>>> import numpy as np
>>> np.set_printoptions(precision=2, suppress=True, linewidth=200)
>>> m1 = np.load("test1.npy")
>>> m1
array([[-15,  -3,  -3],
       [-10,  -2,   2],
       [-15,  -3,   0],
       [ 10,   2,  -1],
       [  5,   1,   0]])
>>> round(np.linalg.norm(m1, 2), 2)
np.float64(26.5)
>>> np.linalg.norm(m1, axis=1).argmax()
np.int64(0)
>>> np.round(np.linalg.norm(m1[4] - m1[1]), 2)
np.float64(15.43)
>>> round(np.linalg.norm(m1[4], 1), 2), round(float(np.linalg.norm(m1[4], np.inf)), 2)
(np.float64(6.0), 5.0)
>>> np.linalg.norm(m1, axis=1)
array([15.59, 10.39, 15.3 , 10.25,  5.1 ])
>>> np.round(np.linalg.norm(m1, 1), 2), round(np.linalg.norm(m1, np.inf), 2)
(np.float64(55.0), np.float64(21.0))
>>> left, sig, Vh = np.linalg.svd(m1)
>>> V = Vh[:(sig > 1e-8).sum()]
>>> rng = np.random.default_rng(687)
>>> x = m1[3] + 2 * m1[0] + rng.integers(2) * np.eye(3)[1]
>>> print(x)
[-20.  -3.  -7.]
>>> np.allclose(V.T @ V @ x, x)
False
>>> np.round(V.T @ V, 2) + 0
array([[0.96, 0.19, 0.  ],
       [0.19, 0.04, 0.  ],
       [0.  , 0.  , 1.  ]])
>>> np.diag(V.T @ V)
array([0.96, 0.04, 1.  ])
>>> A2 = np.array([[9, -7], [-5, -5]])
>>> basis = np.kron(A2, m1)
>>> print(basis.shape)
(10, 6)
>>> r0, v = m1[1], m1[0]
>>> r0 @ v
np.int64(150)
>>> pr = (r0 @ v) / (r0 @ r0) * r0
>>> pr
array([-13.89,  -2.78,   2.78])
>>> np.outer(r0, v)
array([[150,  30,  30],
       [ 30,   6,   6],
       [-30,  -6,  -6]])
>>> round(np.linalg.norm(r0 + v) ** 2 + np.linalg.norm(r0 - v) ** 2, 2)
np.float64(702.0)
>>> print(v - pr)
[-1.11 -0.22 -5.78]
